$ python3 -q
>>> import numpy as np
>>> np.set_printoptions(precision=3, suppress=True, linewidth=160)
>>> F = np.load("case17.npy")
>>> F
array([[ 1, -1,  1, -1, -1,  1, -1,  1],
       [ 1, -1,  1, -1,  1, -1,  1, -1],
       [ 1,  1,  1,  1,  1,  1,  1,  1],
       [ 1,  1,  1,  1, -1, -1, -1, -1],
       [ 1,  1, -1, -1, -1, -1,  1,  1]])
>>> np.linalg.norm(F, axis=0)
array([2.236, 2.236, 2.236, 2.236, 2.236, 2.236, 2.236, 2.236])
>>> round(float(np.linalg.norm(F[3] - F[0])), 3)
4.0
>>> np.linalg.norm(F, axis=1).argmax()
np.int64(0)
>>> F.reshape(-1, 2)
array([[ 1, -1],
       [ 1, -1],
       [-1,  1],
       [-1,  1],
       [ 1, -1],
       [ 1, -1],
       [ 1, -1],
       [ 1, -1],
       [ 1,  1],
       [ 1,  1],
       [ 1,  1],
       [ 1,  1],
       [ 1,  1],
       [ 1,  1],
       [-1, -1],
       [-1, -1],
       [ 1,  1],
       [-1, -1],
       [-1, -1],
       [ 1,  1]])
>>> t3 = F.reshape(5, 2, -1)
>>> np.einsum("ihd,ihd->ih", t3, t3)
array([[4, 4],
       [4, 4],
       [4, 4],
       [4, 4],
       [4, 4]])
>>> t3.shape
(5, 2, 4)
>>> Uu, sig, vt = np.linalg.svd(F, full_matrices=False)
>>> np.round(Uu.T @ Uu, 3) + 0
array([[1., 0., 0., 0., 0.],
       [0., 1., 0., 0., 0.],
       [0., 0., 1., 0., 0.],
       [0., 0., 0., 1., 0.],
       [0., 0., 0., 0., 1.]])
>>> (sig > 1e-8).sum()
np.int64(5)
>>> sig / sig[0]
array([1., 1., 1., 1., 1.])
>>> np.cumsum(sig ** 2) / np.sum(sig ** 2)
array([0.2, 0.4, 0.6, 0.8, 1. ])
>>> Uu.shape, sig.shape, vt.shape
((5, 5), (5,), (5, 8))
>>> round(float(np.sqrt((sig ** 2).sum())), 3), np.round(np.linalg.norm(F), 3)
(6.325, np.float64(6.325))
>>> J = np.load("a.npy")
>>> J
array([[ 1, -3, -3,  9],
       [-3, -2,  9,  6],
       [ 0,  0, -3,  9],
       [ 0,  0,  9,  6]])
>>> Uu, sig, vt = np.linalg.svd(J, full_matrices=False)
>>> np.round(Uu.T @ J @ vt.T, 3) + 0
array([[16.583,  0.   ,  0.   ,  0.   ],
       [ 0.   , 12.281,  0.   ,  0.   ],
       [ 0.   ,  0.   ,  2.687,  0.   ],
       [ 0.   ,  0.   ,  0.   ,  1.99 ]])
>>> np.abs(Uu[:, 0]).round(6).argmax()
np.int64(1)
>>> sig
array([16.583, 12.281,  2.687,  1.99 ])
>>> np.round(Uu.T @ Uu, 3) + 0
array([[1., 0., 0., 0.],
       [0., 1., 0., 0.],
       [0., 0., 1., 0.],
       [0., 0., 0., 1.]])
>>> np.cumsum(sig ** 2) / np.sum(sig ** 2)
array([0.629, 0.974, 0.991, 1.   ])
>>> np.round(vt @ vt.T, 3) + 0
array([[1., 0., 0., 0.],
       [0., 1., 0., 0.],
       [0., 0., 1., 0.],
       [0., 0., 0., 1.]])
>>> np.allclose(Uu * sig @ vt, J)
True
>>> rng = np.random.default_rng(24661)
>>> labels = rng.permutation(4)
>>> labels
array([1, 2, 3, 0])
>>> out = J[labels][:, labels]
>>> round(np.linalg.det(out), 3), round(float(np.linalg.det(J[labels])), 3)
(np.float64(1089.0), -1089.0)
>>> np.trace(out)
np.int64(2)
>>> np.diag(out)
array([-2, -3,  6,  1])
>>> r0 = np.array([1, 1, 0, 2])
>>> out = J + np.outer(r0, np.eye(4)[3])
>>> np.linalg.matrix_rank(out - J)
np.int64(1)
>>> round(np.linalg.det(out) / np.linalg.det(J), 3), round(1 + np.linalg.solve(J, r0)[3], 3)
(np.float64(1.061), np.float64(1.061))
>>> out
array([[ 1., -3., -3., 10.],
       [-3., -2.,  9.,  7.],
       [ 0.,  0., -3.,  9.],
       [ 0.,  0.,  9.,  8.]])
>>> K = np.load("arr.npy")
>>> K
array([[ 1.,  2.,  2.,  2.,  1., -2.],
       [ 2.,  2.,  2.,  0., -2., -5.],
       [ 0.,  1.,  2., -5.,  2., -4.],
       [ 0.,  0.,  0.,  3.,  2.,  1.],
       [ 0.,  0.,  0.,  3.,  2.,  2.],
       [ 0.,  0.,  0.,  3.,  2.,  3.]])
>>> np.linalg.lstsq(K[:-1].T, K[-1])[2]
np.int32(5)
>>> round(np.trace(np.linalg.pinv(K) @ K), 3)
np.float64(5.0)
>>> x = np.array([4, 0, 2, 0])
>>> np.linalg.norm(J @ x) <= np.linalg.norm(J, 2) * np.linalg.norm(x) + 1e-9
np.True_
>>> J * x
array([[  4,   0,  -6,   0],
       [-12,   0,  18,   0],
       [  0,   0,  -6,   0],
       [  0,   0,  18,   0]])
>>> (J @ x).argmax()
np.int64(3)
>>> J @ (2 * x)
array([ -4,  12, -12,  36])
>>> (J * x).sum(axis=1)
array([-2,  6, -6, 18])
>>> Uu, sig, vt = np.linalg.svd(K)
>>> evecs = vt[:(sig > 1e-8).sum()]
>>> x = K[5] + 2 * K[0] + rng.integers(2) * np.eye(6)[4]
>>> x
array([ 2.,  4.,  4.,  7.,  5., -1.])
>>> np.linalg.matrix_rank(np.vstack([K, x]))
np.int64(6)
>>> np.round(np.linalg.norm(x - evecs.T @ evecs @ x), 3)
np.float64(0.154)
>>> np.diag(evecs.T @ evecs)
array([0.934, 0.619, 0.481, 0.989, 0.976, 1.   ])
>>> np.allclose(evecs.T @ evecs @ x, x)
False
>>> out = F / np.linalg.norm(F, axis=1, keepdims=True)
>>> G = out @ out.T
>>> np.linalg.norm(out, axis=1)
array([1., 1., 1., 1., 1.])
>>> np.argwhere(np.triu(np.abs(G) > 0.95, 1))
array([], shape=(0, 2), dtype=int64)
>>> np.degrees(np.arccos(np.clip(G[4, 3], -1, 1)))
np.float64(90.0)
>>> (G - 2 * np.eye(5)).round(6).argmax(axis=1)
array([1, 0, 0, 0, 0])
>>> out = K / np.sqrt((K ** 2).mean(axis=1, keepdims=True))
>>> K - K.mean(axis=1, keepdims=True)
array([[ 0.   ,  1.   ,  1.   ,  1.   ,  0.   , -3.   ],
       [ 2.167,  2.167,  2.167,  0.167, -1.833, -4.833],
       [ 0.667,  1.667,  2.667, -4.333,  2.667, -3.333],
       [-1.   , -1.   , -1.   ,  2.   ,  1.   ,  0.   ],
       [-1.167, -1.167, -1.167,  1.833,  0.833,  0.833],
       [-1.333, -1.333, -1.333,  1.667,  0.667,  1.667]])
>>> np.linalg.norm(out, axis=1)
array([2.449, 2.449, 2.449, 2.449, 2.449, 2.449])
>>> np.linalg.matrix_rank(K - K.mean(axis=1, keepdims=True))
np.int64(5)
>>> out[0]
array([ 0.577,  1.155,  1.155,  1.155,  0.577, -1.155])
>>> m1 = np.array([[2, -3, 3], [-3, 2, -3], [3, -3, 2]])
>>> # equal to its transpose
>>> t3 = np.stack([m1, 2 * m1, m1[::-1]])
>>> np.linalg.matrix_rank(t3)
array([3, 3, 3])
>>> np.linalg.det(t3)
array([ 8., 64., -8.])
>>> t3.shape
(3, 3, 3)
>>> np.linalg.matrix_rank(t3.reshape(3, -1))
np.int64(2)
>>> r0 = np.array([1, 2, 3])
>>> out = m1 + np.outer(r0, np.eye(3)[1])
>>> np.linalg.matrix_rank(np.linalg.inv(out) - np.linalg.inv(m1), tol=1e-8)
np.int64(1)
>>> np.linalg.matrix_rank(out - m1)
np.int64(1)
>>> out = np.array([[3, 0], [3, 0]])
>>> W2 = np.kron(out, m1)
>>> W2
array([[ 6, -9,  9,  0,  0,  0],
       [-9,  6, -9,  0,  0,  0],
       [ 9, -9,  6,  0,  0,  0],
       [ 6, -9,  9,  0,  0,  0],
       [-9,  6, -9,  0,  0,  0],
       [ 9, -9,  6,  0,  0,  0]])
>>> np.linalg.matrix_rank(W2)
np.int64(3)
>>> feats = np.load("x.npy")
>>> feats
array([[-3.875, -1.25 , -3.   ],
       [-4.317, -1.545, -3.   ],
       [-6.25 , -2.833, -3.   ],
       [-0.945,  0.703, -3.   ],
       [-1.828,  0.115, -3.   ],
       [ 3.258,  3.505, -3.   ],
       [-3.814, -1.209, -3.   ],
       [ 0.572,  1.715, -3.   ],
       [-2.675, -0.45 , -3.   ],
       [-4.551, -1.701, -3.   ],
       [-4.329, -1.553, -3.   ],
       [-4.92 , -1.947, -3.   ],
       [-3.518, -1.012, -3.   ],
       [-0.938,  0.708, -3.   ],
       [-1.69 ,  0.206, -3.   ],
       [-3.634, -1.09 , -3.   ],
       [ 0.786,  1.857, -3.   ],
       [-6.056, -2.704, -3.   ],
       [-5.243, -2.162, -3.   ]])
>>> out = feats + rng.integers(-2, 3, (19, 2)) @ rng.integers(-2, 3, (2, 3))
>>> out
array([[  2.125,   0.75 ,  -4.   ],
       [ -4.317,  -5.545,  -7.   ],
       [ -8.25 ,  -2.833,  -2.   ],
       [ -2.945,  -3.297,  -6.   ],
       [  2.172,   0.115,  -5.   ],
       [ -2.742,  -0.495,  -4.   ],
       [ -5.814,  -5.209,  -6.   ],
       [  6.572,   5.715,  -2.   ],
       [ -4.675,  -0.45 ,  -2.   ],
       [ -6.551,  -3.701,  -4.   ],
       [ -6.329,  -3.553,  -4.   ],
       [ -4.92 ,   0.053,  -1.   ],
       [ -5.518,  -5.012,  -6.   ],
       [ -0.938,   2.708,  -1.   ],
       [ -1.69 ,  -1.794,  -5.   ],
       [ -7.634,  -1.09 ,  -1.   ],
       [  4.786,   3.857,  -3.   ],
       [ -4.056,  -0.704,  -2.   ],
       [-11.243,  -6.162,  -4.   ]])
>>> np.linalg.matrix_rank(out - feats, tol=1e-8)
np.int64(2)
>>> np.round(np.linalg.svd(out - feats, compute_uv=False), 3) + 0
array([18.238, 10.361,  0.   ])
>>> np.abs(out - feats).sum(axis=1)
array([ 9.,  8.,  3.,  9.,  6., 11.,  9., 11.,  3.,  5.,  5.,  4.,  9.,  4.,  4.,  6.,  6.,  5., 11.])
